$ python -q
>>> import numpy as np
>>> np.set_printoptions(suppress=True, linewidth=140)
>>> F = np.loadtxt("out6.csv", delimiter=",")
>>> print(F)
[[ 0.  1.  0.]
 [ 3.  3.  1.]
 [-6. -5. -2.]]
>>> print(np.unique(F.round(6), axis=0).shape)
(3, 3)
>>> print(np.linalg.lstsq(F[:-1].T, F[-1])[2])
2
>>> print(np.round(F @ np.linalg.pinv(F) @ F, 1) + 0)
[[ 0.  1.  0.]
 [ 3.  3.  1.]
 [-6. -5. -2.]]
>>> print(np.linalg.cond(F) > 100)
True
>>> print(np.kron(np.eye(2, dtype=int), F))
[[ 0.  1.  0.  0.  0.  0.]
 [ 3.  3.  1.  0.  0.  0.]
 [-6. -5. -2. -0. -0. -0.]
 [ 0.  0.  0.  0.  1.  0.]
 [ 0.  0.  0.  3.  3.  1.]
 [-0. -0. -0. -6. -5. -2.]]
>>> print(round(np.linalg.det(F.T), 1))
0.0
>>> print(round(float(np.linalg.det(2 * F)), 1), np.round(np.linalg.det(F), 1))
0.0 0.0
>>> print(np.round(np.linalg.eigvals(F), 1) + 0)
[ 2.6 -1.6  0. ]
>>> r = np.linalg.matrix_rank(F)
>>> print(r)
2
>>> N = np.linalg.svd(F)[2][r:].T
>>> print(np.allclose(F @ N, 0))
True
>>> print(np.round(N @ N.T, 1) + 0)
[[ 0.1  0.  -0.3]
 [ 0.   0.   0. ]
 [-0.3  0.   0.9]]
>>> print(np.round(N[:, 0] / N[np.abs(N[:, 0]).round(6).argmax(), 0], 1) + 0)
[-0.3  0.   1. ]
>>> left, s, VT = np.linalg.svd(F)
>>> print(np.argmax(s[:-1] / (s[1:] + 1e-6)) + 1)
2
>>> other = left[:, :2] @ np.diag(s[:2]) @ VT[:2]
>>> print(other.round(1) + 0)
[[ 0.  1.  0.]
 [ 3.  3.  1.]
 [-6. -5. -2.]]
>>> print(round(np.linalg.norm(F - other) / np.linalg.norm(F), 1))
0.0
>>> print(round(np.linalg.norm(F - other, 2), 1), round(s[2], 1))
0.0 0.0
>>> print(np.linalg.matrix_rank(other))
2
>>> M = np.load("mat.npy")
>>> print(M)
[[-0.7 -1.1  0. ]
 [ 0.   0.5 -0.3]
 [ 1.1 -0.4  1.1]
 [-1.8  0.5  1.6]
 [ 1.1  1.4 -0.1]
 [-1.1 -1.1  0.8]
 [ 0.3  1.1  0.9]
 [ 0.3 -1.5 -0.9]
 [ 0.5  1.  -0.7]
 [ 0.6 -1.1 -0.1]
 [-0.1 -0.6 -2.6]
 [-0.7  0.5  0.2]
 [-0.1  0.1  0.6]
 [ 1.  -0.5  1. ]
 [ 0.6  0.   0. ]
 [-1.8 -0.2 -0.3]
 [ 0.9  0.9 -5.4]
 [-1.5  0.3 -1. ]
 [-0.2  1.8  0.2]
 [-0.2 -2.  -1. ]
 [ 0.9  2.1  0. ]
 [-1.3 -0.4 -0.3]]
>>> cen = M - M.mean(axis=0)
>>> vecs = np.linalg.svd(cen)[2][:1]
>>> other = cen - cen @ vecs.T @ vecs
>>> print(np.round(other.std(axis=0), 1))
[0.9 1.  0.2]
>>> print(np.round(np.cov(cen @ vecs.T, rowvar=False), 1))
2.2
>>> w1 = np.array([[1, 7, 6, -5, -8, -9], [7, -9, 2, 3, 9, 5], [-5, 1, 9, -1, -8, -5]])
>>> coef = np.array([5, 3, 3, -3, -4, -1])
>>> hid = np.maximum(M @ w1 + coef, 0)
>>> print((hid > 0).astype(int))
[[0 1 0 0 0 0]
 [1 0 1 0 1 1]
 [0 1 1 0 0 0]
 [0 0 1 1 1 1]
 [1 0 1 0 1 0]
 [0 1 1 0 0 0]
 [1 0 1 0 0 0]
 [0 1 0 0 0 0]
 [1 0 1 0 1 1]
 [0 1 1 0 0 0]
 [1 1 0 0 1 1]
 [1 0 1 1 1 1]
 [1 1 1 0 0 0]
 [0 1 1 0 0 0]
 [1 1 1 0 0 0]
 [1 0 0 1 1 1]
 [1 0 0 1 1 1]
 [1 0 0 1 1 1]
 [1 0 1 1 1 1]
 [0 1 0 0 0 0]
 [1 0 1 0 1 1]
 [1 0 0 1 1 1]]
>>> print(np.round((hid > 0).mean(axis=0), 1))
[0.6 0.5 0.6 0.3 0.5 0.5]
>>> basis = np.array([[0, 0, 1], [2, 1, 0], [0, 0, 2], [2, 0, 2], [1, 2, 2], [1, 1, 0]])
>>> print(w1 @ basis)
[[-13 -18 -13]
 [  2  14  35]
 [-13 -20  -5]]
